% ipython --no-banner

In [1]: import numpy as np

In [2]: from numpy import linalg as LA

In [3]: np.set_printoptions(precision=1, suppress=True, linewidth=140, floatmode="fixed")

In [4]: def tidy(a):
   ...:     return np.round(a, 1) + 0
   ...: 

In [5]: arr = np.array([[2.0, -0.7, 0.8, 0.5, -0.1],
   ...:     [-0.7, 2.2, -0.1, -0.5, 0.5],
   ...:     [0.8, -0.1, 1.9, -0.3, 0.2],
   ...:     [0.5, -0.5, -0.3, 4.6, -0.6],
   ...:     [-0.1, 0.5, 0.2, -0.6, 1.3]])

In [6]: print(arr)
[[ 2.0 -0.7  0.8  0.5 -0.1]
 [-0.7  2.2 -0.1 -0.5  0.5]
 [ 0.8 -0.1  1.9 -0.3  0.2]
 [ 0.5 -0.5 -0.3  4.6 -0.6]
 [-0.1  0.5  0.2 -0.6  1.3]]

In [7]: B = np.array([[-2, 0], [3, 2], [-3, -3], [-1, 1], [-1, 3]])

In [8]: print(LA.matrix_rank(arr @ B))
2

In [9]: print(tidy(B.T @ arr.T))
[[-8.9  8.3 -7.5 -5.6  0.4]
 [-3.6  5.7 -5.6  2.7  3.7]]

In [10]: print(np.vstack([arr, B.T]).shape)
(7, 5)

In [11]: print(LA.matrix_rank(np.vstack([arr, B.T])))
5

In [12]: print(tidy(np.einsum("ik,kj->ij", arr, B)))
[[-8.9 -3.6]
 [ 8.3  5.7]
 [-7.5 -5.6]
 [-5.6  2.7]
 [ 0.4  3.7]]

In [13]: rng = np.random.default_rng(74)

In [14]: labels = rng.permutation(5)

In [15]: B = arr[:, labels] * rng.choice([-1, 1], 5)

In [16]: print(B)
[[-0.1  0.8  0.5 -0.7 -2.0]
 [ 0.5 -0.1 -0.5  2.2  0.7]
 [ 0.2  1.9 -0.3 -0.1 -0.8]
 [-0.6 -0.3  4.6 -0.5 -0.5]
 [ 1.3  0.2 -0.6  0.5  0.1]]

In [17]: U, _, vt = LA.svd(arr.T @ B)

In [18]: print(labels)
[4 2 3 1 0]

In [19]: feats = np.array([[-3, -7, 0, 0], [-5, -3, 0, 0], [0, 0, -3, -7], [0, 0, -5, -3]])

In [20]: # 2 blocks once reordered

In [21]: print(tidy(LA.norm(feats, "nuc")))
24.0

In [22]: print(tidy(LA.norm(feats, 2)))
9.2

In [23]: print(feats.ravel(order="F"))
[-3 -5  0  0 -7 -3  0  0  0  0 -3 -5  0  0 -7 -3]

In [24]: T = feats.reshape(4, 2, -1)

In [25]: print(np.einsum("ihd,ihd->ih", T, T))
[[58  0]
 [34  0]
 [ 0 58]
 [ 0 34]]

In [26]: print(T.shape)
(4, 2, 2)

In [27]: print(np.einsum("ihd,jhd->hij", T, T).shape)
(2, 4, 4)

In [28]: K = np.load("case1.npy")

In [29]: print(K)
[[ 5  8  0  1]
 [ 3 13 12  8]
 [ 5  8  0  1]
 [ 5 20 12 10]
 [ 3  8  8  1]
 [ 0  0  0  0]
 [ 0  5  4  7]
 [ 3  8  8  1]
 [ 3  8  8  1]
 [ 3  8  8  1]
 [ 5  8  0  1]
 [ 0  0  0  0]
 [ 5  8  0  1]
 [ 3  8  8  1]
 [ 5  8  0  1]
 [ 0  0  0  0]
 [ 0  0  0  0]
 [ 0  5  4  7]
 [ 0  5  4  7]
 [ 0  0  0  0]
 [ 0  0  0  0]
 [ 0  0  0  0]
 [ 0 12 12  9]
 [ 0  5  4  7]]

In [30]: # row 2 repeats row 0

In [31]: P = np.triu(np.array([[-1, 2, 1, -3], [2, -3, -3, 3], [-3, -2, -1, -1], [0, 3, 1, -3]]), 1) + np.eye(4)

In [32]: B = P @ feats @ LA.inv(P)

In [33]: print(tidy(LA.det(B)))
676.0

In [34]: print(np.trace(B), np.trace(feats))
-12.0 -12

In [35]: J = np.array([[1, 0, 0, 0, 0, 0],
    ...:     [0, 0, 0, 1, 0, 0],
    ...:     [0, 0, 0, 0, 1, 0],
    ...:     [0, 0, 1, 0, 0, 0],
    ...:     [0, 0, 0, 0, 0, 1],
    ...:     [0, 1, 0, 0, 0, 0]])

In [36]: # row-stochastic, so 1 is an eigenvalue

In [37]: labels = rng.permutation(6)

In [38]: B = J[:, labels] * rng.choice([-1, 1], 6)

In [39]: print(B)
[[ 0 -1  0  0  0  0]
 [ 0  0  0  0  0  1]
 [ 1  0  0  0  0  0]
 [ 0  0  1  0  0  0]
 [ 0  0  0  0  1  0]
 [ 0  0  0  1  0  0]]

In [40]: U, _, vt = LA.svd(J.T @ B)

In [41]: print(tidy(LA.lstsq(J, B)[0]))
[[ 0.0 -1.0  0.0  0.0  0.0  0.0]
 [ 0.0  0.0  0.0  1.0  0.0  0.0]
 [ 0.0  0.0  1.0  0.0  0.0  0.0]
 [ 0.0  0.0  0.0  0.0  0.0  1.0]
 [ 1.0  0.0  0.0  0.0  0.0  0.0]
 [ 0.0  0.0  0.0  0.0  1.0  0.0]]

In [42]: print(labels)
[4 0 2 1 5 3]

In [43]: print(U @ vt)
[[ 0.0 -1.0  0.0  0.0  0.0  0.0]
 [ 0.0  0.0  0.0  1.0  0.0  0.0]
 [ 0.0  0.0  1.0  0.0  0.0  0.0]
 [ 0.0  0.0  0.0  0.0  0.0  1.0]
 [ 1.0  0.0  0.0  0.0  0.0  0.0]
 [ 0.0  0.0  0.0  0.0  1.0  0.0]]

In [44]: labels = rng.permutation(6)

In [45]: print(labels)
[0 4 1 5 2 3]

In [46]: B = J[labels][:, labels]

In [47]: print(B)
[[1 0 0 0 0 0]
 [0 0 0 1 0 0]
 [0 0 0 0 0 1]
 [0 0 1 0 0 0]
 [0 1 0 0 0 0]
 [0 0 0 0 1 0]]

In [48]: print(tidy(np.sort(np.abs(LA.eigvals(B)))))
[1.0 1.0 1.0 1.0 1.0 1.0]

In [49]: print(np.allclose(B, J))
False

In [50]: print(tidy(LA.det(B)), tidy(LA.det(J[labels])))
1.0 -1.0

In [51]: print(np.trace(B))
1

In [52]: U, sv = LA.svd(J)
ValueError: too many values to unpack (expected 2)


In [53]: U, sv, vt = LA.svd(J, full_matrices=False)

In [54]: print(U.shape, sv.shape, vt.shape)
(6, 6) (6,) (6, 6)

In [55]: print(np.allclose(U * sv @ vt, J))
True

In [56]: print(U.T @ U)
[[1.0 0.0 0.0 0.0 0.0 0.0]
 [0.0 1.0 0.0 0.0 0.0 0.0]
 [0.0 0.0 1.0 0.0 0.0 0.0]
 [0.0 0.0 0.0 1.0 0.0 0.0]
 [0.0 0.0 0.0 0.0 1.0 0.0]
 [0.0 0.0 0.0 0.0 0.0 1.0]]

In [57]: print(tidy(LA.svd(J, compute_uv=False)))
[1.0 1.0 1.0 1.0 1.0 1.0]

In [58]: print(tidy(LA.pinv(J)))
[[1.0 0.0 0.0 0.0 0.0 0.0]
 [0.0 0.0 0.0 0.0 0.0 1.0]
 [0.0 0.0 0.0 1.0 0.0 0.0]
 [0.0 1.0 0.0 0.0 0.0 0.0]
 [0.0 0.0 1.0 0.0 0.0 0.0]
 [0.0 0.0 0.0 0.0 1.0 0.0]]

In [59]: print(J[:, 1] @ J[:, 2])
0

In [60]: print(J @ J.T)
[[1 0 0 0 0 0]
 [0 1 0 0 0 0]
 [0 0 1 0 0 0]
 [0 0 0 1 0 0]
 [0 0 0 0 1 0]
 [0 0 0 0 0 1]]

In [61]: m1 = np.array([[1.4, 1.0, 0.3, 1.0],
    ...:     [-0.9, -0.5, 1.1, -0.6],
    ...:     [0.7, -0.1, -0.9, 1.3],
    ...:     [1.4, -0.5, 0.9, 2.1],
    ...:     [1.8, 1.8, 0.9, 0.5],
    ...:     [0.5, 0.6, -1.8, -0.3]])

In [62]: print(m1)
[[ 1.4  1.0  0.3  1.0]
 [-0.9 -0.5  1.1 -0.6]
 [ 0.7 -0.1 -0.9  1.3]
 [ 1.4 -0.5  0.9  2.1]
 [ 1.8  1.8  0.9  0.5]
 [ 0.5  0.6 -1.8 -0.3]]

In [63]: print(LA.matrix_rank(m1))
4

In [64]: print(tidy(np.diff(m1, axis=0)))
[[-2.3 -1.5  0.8 -1.6]
 [ 1.6  0.4 -2.0  1.9]
 [ 0.7 -0.4  1.8  0.8]
 [ 0.4  2.3  0.0 -1.6]
 [-1.3 -1.2 -2.7 -0.8]]

In [65]: m1[:, 4]
IndexError: index 4 is out of bounds for axis 1 with size 4


In [66]: x = np.array([-1, -2, 1, -3])

In [67]: y = m1 @ x

In [68]: print(tidy(LA.solve(m1.T @ m1, m1.T @ y)))
[-1.0 -2.0  1.0 -3.0]

In [69]: y = y + 0.1 * rng.normal(size=6)

In [70]: print(tidy(y))
[-6.0  4.8 -5.3 -5.8 -6.0 -2.7]

In [71]: beta, *_ = LA.lstsq(m1, y)

In [72]: print([round(float(LA.norm(LA.solve(m1.T @ m1 + lam * np.eye(4), m1.T @ y))), 2) for lam in (0, 1, 10, 100)])
[3.74, 3.1, 1.96, 0.43]
